In [1]: import numpy as np

In [2]: np.set_printoptions(precision=2, suppress=True, linewidth=120)

In [3]: def rd(a):
   ...:     return np.round(a, 2) + 0
   ...: 

In [4]: data = np.loadtxt("run17.csv", delimiter=",")

In [5]: data
Out[5]: 
array([[ 3.,  2.,  6.,  3.],
       [ 0.,  3.,  9., -3.],
       [-1.,  2.,  6.,  3.],
       [-1., -2., -6.,  0.]])

In [6]: x = np.array([2, -1, -6, 9])

In [7]: h = np.maximum(data @ x, 0)

In [8]: h
Out[8]: array([ 0.,  0.,  0., 36.])

In [9]: np.maximum(data @ (3 * x), 0)
Out[9]: array([  0.,   0.,   0., 108.])

In [10]: rd(np.tanh(data @ x))
Out[10]: array([-1., -1., -1.,  1.])

In [11]: print(data * (h > 1e-9)[:, None])
[[ 0.  0.  0.  0.]
 [ 0.  0.  0. -0.]
 [-0.  0.  0.  0.]
 [-1. -2. -6.  0.]]

In [12]: A = np.loadtxt("arr.csv", delimiter=",")

In [13]: A
Out[13]: 
array([[-1.,  1.,  1.],
       [ 1., -1.,  1.],
       [ 1.,  1., -1.]])

In [14]: # symmetric, so the eigenvalues are real

In [15]: x = np.array([2, 1, 1])

In [16]: h = np.maximum(A @ x, 0)

In [17]: A * (h > 1e-9)[:, None]
Out[17]: 
array([[-0.,  0.,  0.],
       [ 1., -1.,  1.],
       [ 1.,  1., -1.]])

In [18]: rd(np.tanh(A @ x))
Out[18]: array([0.  , 0.96, 0.96])

In [19]: A.T @ h
Out[19]: array([4., 0., 0.])

In [20]: np.flatnonzero(h > 1e-9)
Out[20]: array([1, 2])

In [21]: x = np.array([9, 2, 7])

In [22]: print(np.linalg.norm(A @ x) <= np.linalg.norm(A, 2) * np.linalg.norm(x) + 1e-9)
True

In [23]: print(A * x)
[[-9.  2.  7.]
 [ 9. -2.  7.]
 [ 9.  2. -7.]]

In [24]: np.einsum("ij,j->i", A, x)
Out[24]: array([ 0., 14.,  4.])

In [25]: (A @ x).argmax()
Out[25]: np.int64(1)

In [26]: print(A @ np.ones(3))
[1. 1. 1.]

In [27]: ev, evecs = np.linalg.eig(A)

In [28]: print(rd(np.prod(ev)))
4.0

In [29]: rd(np.sort(np.linalg.eigvals(A.T)))
Out[29]: array([-2., -2.,  1.])

In [30]: rd(ev)
Out[30]: array([ 1., -2., -2.])

In [31]: mat = np.load("out12.npy")

In [32]: rd(mat)
Out[32]: 
array([[-1.82,  1.42, -0.54],
       [ 1.42, -1.3 , -0.65],
       [-0.54, -0.65, -5.88]])

In [33]: # rank 2

In [34]: Uu, s, VT = np.linalg.svd(mat)

In [35]: np.argmax(s[:-1] / (s[1:] + 1e-6)) + 1
Out[35]: np.int64(2)

In [36]: M2 = Uu[:, :2] @ np.diag(s[:2]) @ VT[:2]

In [37]: print(rd(np.linalg.norm(mat - M2, 2)), rd(s[2]))
0.0 0.0

In [38]: np.linalg.matrix_rank(M2)
Out[38]: np.int64(2)

In [39]: np.all(np.linalg.eigvalsh(mat) > 0)
Out[39]: np.False_

In [40]: rd(np.linalg.matrix_power(mat, 4))
Out[40]: 
array([[  58.6 ,  -26.88,  117.08],
       [ -26.88,   48.74,  140.49],
       [ 117.08,  140.49, 1269.66]])

In [41]: rd((mat - mat.T) / 2)
Out[41]: 
array([[0., 0., 0.],
       [0., 0., 0.],
       [0., 0., 0.]])

In [42]: np.allclose(mat, mat.T)
Out[42]: True

In [43]: rd(np.sort(np.abs(np.linalg.eigvals(mat))))
Out[43]: array([0., 3., 6.])

In [44]: W0 = np.loadtxt("layer9.csv", delimiter=",")

In [45]: rd(W0)
Out[45]: 
array([[ 0.54, -0.28, -0.46, -0.65],
       [-0.28,  0.83, -0.28, -0.39],
       [-0.46, -0.28,  0.54, -0.65],
       [-0.65, -0.39, -0.65,  0.09]])

In [46]: # equal to its transpose

In [47]: ev, evecs = np.linalg.eig(W0)

In [48]: rd(np.sort(np.linalg.eigvals(np.linalg.inv(W0))))
Out[48]: array([-1.,  1.,  1.,  1.])

In [49]: rd(W0 @ evecs[:, 0] - ev[0] * evecs[:, 0])
Out[49]: array([0., 0., 0., 0.])

In [50]: print(rd(np.sort(np.linalg.eigvals(W0.T))))
[-1.  1.  1.  1.]

In [51]: rd(ev)
Out[51]: array([ 1., -1.,  1.,  1.])

In [52]: rd(np.sort(np.linalg.eigvals(W0 @ W0)))
Out[52]: array([1., 1., 1., 1.])

In [53]: rd(np.prod(ev))
Out[53]: np.float64(-1.0)

In [54]: print(rd(np.linalg.norm(W0[1], 1)), rd(np.linalg.norm(W0[1], np.inf)))
1.78 0.83

In [55]: rd(np.linalg.norm(W0) ** 2 / np.linalg.norm(W0, 2) ** 2)
Out[55]: np.float64(4.0)

In [56]: print(rd(np.linalg.norm(W0[1] - W0[0])))
1.41

In [57]: rd(np.linalg.norm(W0, "nuc"))
Out[57]: np.float64(4.0)

In [58]: rd(np.linalg.norm(W0, axis=0))
Out[58]: array([1., 1., 1., 1.])

In [59]: rd(np.linalg.norm(W0, 1)), rd(np.linalg.norm(W0, np.inf))
Out[59]: (np.float64(1.93), np.float64(1.93))

In [60]: P = np.triu(np.array([[-2, 2, -3, 3], [2, 0, 3, -3], [-2, 1, 0, 3], [-2, 0, 3, 1]]), 1) + np.eye(4)

In [61]: M2 = P @ W0 @ np.linalg.inv(P)

In [62]: rd(P @ W0 - W0 @ P)
Out[62]: 
array([[-1.11,  0.26, -1.67,  0.39],
       [ 0.56,  0.89,  0.22,  1.94],
       [-1.94, -0.24, -2.5 , -0.78],
       [ 0.  ,  1.3 , -0.78,  2.72]])

In [63]: print(rd(np.linalg.det(M2)))
-1.0

In [64]: rd(np.poly(M2))
Out[64]: array([ 1., -2.,  0.,  2., -1.])

In [65]: rd(np.trace(M2)), rd(np.trace(W0))
Out[65]: (np.float64(2.0), np.float64(2.0))

In [66]: M2 = np.array([[0, -1, 1], [-3, 2, -3], [1, -1, -3], [-2, 1, 2]])

In [67]: rd(M2.T @ W0.T)
Out[67]: 
array([[ 1.67, -2.  ,  2.67,  0.33],
       [-1.28,  1.83, -1.28,  0.61],
       [ 1.46, -2.72, -2.54,  2.65]])

In [68]: print(rd(np.einsum("ik,kj->ij", W0, M2)))
[[ 1.67 -1.28  1.46]
 [-2.    1.83 -2.72]
 [ 2.67 -1.28 -2.54]
 [ 0.33  0.61  2.65]]

In [69]: M, _ = np.linalg.qr(np.array([[-0.8, -0.2, 0.6, -0.1],
    ...:     [0.6, 0.0, -1.2, -1.7],
    ...:     [0.2, 0.1, -0.5, 0.1],
    ...:     [0.1, -1.6, 0.1, -1.4]]))

In [70]: rd(M)
Out[70]: 
array([[-0.78, -0.11, -0.61, -0.07],
       [ 0.59, -0.01, -0.7 , -0.41],
       [ 0.2 ,  0.06, -0.37,  0.91],
       [ 0.1 , -0.99,  0.05,  0.07]])

In [71]: Uu, s, VT = np.linalg.svd(M, full_matrices=False)

In [72]: rd(VT @ VT.T)
Out[72]: 
array([[1., 0., 0., 0.],
       [0., 1., 0., 0.],
       [0., 0., 1., 0.],
       [0., 0., 0., 1.]])

In [73]: Uu.shape, s.shape, VT.shape
Out[73]: ((4, 4), (4,), (4, 4))

In [74]: (s > 1e-8).sum()
Out[74]: np.int64(4)

In [75]: print(np.sqrt((s ** 2).sum()), rd(np.linalg.norm(M)))
2.0 2.0

In [76]: rd(np.cumsum(s ** 2) / np.sum(s ** 2))
Out[76]: array([0.25, 0.5 , 0.75, 1.  ])

In [77]: T = np.stack([M, -2 * M, M[::-1]])

In [78]: np.linalg.matrix_rank(T)
Out[78]: array([4, 4, 4])

In [79]: T.shape
Out[79]: (3, 4, 4)

In [80]: print(rd(np.einsum("bij,cij->bc", T, T)))
[[ 4. -8.  0.]
 [-8. 16.  0.]
 [ 0.  0.  4.]]

In [81]: print(rd(T.sum(axis=0)))
[[ 0.88 -0.88  0.66  0.14]
 [-0.39  0.07  0.33  1.32]
 [ 0.39 -0.07 -0.33 -1.32]
 [-0.88  0.88 -0.66 -0.14]]

In [82]: m1 = np.array([[-0.1, -1.3, 2.2],
    ...:     [-1.0, 0.2, 0.5],
    ...:     [2.7, -0.9, 0.6],
    ...:     [1.0, 0.3, 0.1],
    ...:     [1.1, -0.6, 0.8],
    ...:     [0.7, -0.1, 1.0],
    ...:     [1.8, 1.0, -1.8],
    ...:     [0.7, -0.3, 0.3],
    ...:     [-1.2, 0.4, 0.7],
    ...:     [0.7, -0.2, -0.6]])

In [83]: rng = np.random.default_rng(6643)

In [84]: m1[:, 1] = -1 * m1[:, 0] + 0.02 * rng.normal(size=10)

In [85]: rd(m1)
Out[85]: 
array([[-0.1 ,  0.11,  2.2 ],
       [-1.  ,  0.99,  0.5 ],
       [ 2.7 , -2.72,  0.6 ],
       [ 1.  , -1.  ,  0.1 ],
       [ 1.1 , -1.12,  0.8 ],
       [ 0.7 , -0.71,  1.  ],
       [ 1.8 , -1.83, -1.8 ],
       [ 0.7 , -0.68,  0.3 ],
       [-1.2 ,  1.2 ,  0.7 ],
       [ 0.7 , -0.72, -0.6 ]])

In [86]: cent = m1[[9, 8]].astype(float)

In [87]: for _ in range(3):
    ...:     idx = np.linalg.norm(m1[:, None] - cent, axis=-1).argmin(axis=1)
    ...:     cent = np.array([m1[idx == j].mean(axis=0) for j in range(2)])
    ...: 

In [88]: idx
Out[88]: array([1, 1, 0, 0, 0, 0, 0, 0, 1, 0])

In [89]: np.abs(cent[1] - cent[0]).argmax()
Out[89]: np.int64(1)

In [90]: np.bincount(idx)
Out[90]: array([7, 3])

In [91]: rd(cent[1] - cent[0])
Out[91]: array([-2.01,  2.02,  1.08])

In [92]: rd(cent)
Out[92]: 
array([[ 1.24, -1.25,  0.06],
       [-0.77,  0.76,  1.13]])

In [93]: print(np.count_nonzero(cent))
6

In [94]: rd(np.abs(cent).max())
Out[94]: np.float64(1.25)

In [95]: rd(cent - cent[0])
Out[95]: 
array([[ 0.  ,  0.  ,  0.  ],
       [-2.01,  2.02,  1.08]])

In [96]: E = np.load("x.npy")

In [97]: rd(E)
Out[97]: 
array([[ 2.4 , -1.33,  1.21],
       [ 2.73, -0.19,  1.23],
       [-2.73, -0.39, -1.17],
       [ 2.67, -0.56,  1.25],
       [ 2.71,  0.6 ,  1.14],
       [-0.15,  2.97, -0.4 ],
       [-2.52, -1.29, -0.98],
       [ 2.48,  1.39,  0.95],
       [ 1.1 ,  2.78,  0.18],
       [ 0.03, -2.98,  0.34],
       [ 2.64,  0.96,  1.07],
       [-1.84, -2.3 , -0.56],
       [ 2.51, -1.08,  1.24],
       [-1.42, -2.62, -0.34],
       [-2.55, -1.23, -1.  ],
       [ 2.03, -1.9 ,  1.11],
       [ 1.92,  2.22,  0.61]])

In [98]: # rank 2

In [99]: u, g = E[8], E[11]

In [100]: rd(u @ g)
Out[100]: np.float64(-8.54)

In [101]: u @ u
Out[101]: np.float64(9.0)

In [102]: pr = (u @ g) / (u @ u) * u

In [103]: print(rd((g - pr) @ u))
0.0

In [104]: rd(np.linalg.norm(u + g) ** 2 + np.linalg.norm(u - g) ** 2)
Out[104]: np.float64(36.0)

In [105]: print(rd(pr))
[-1.05 -2.64 -0.17]

In [106]: rd(np.outer(u, g))
Out[106]: 
array([[-2.03, -2.54, -0.62],
       [-5.13, -6.4 , -1.57],
       [-0.33, -0.42, -0.1 ]])

In [107]: rd(g - pr)
Out[107]: array([-0.79,  0.34, -0.39])
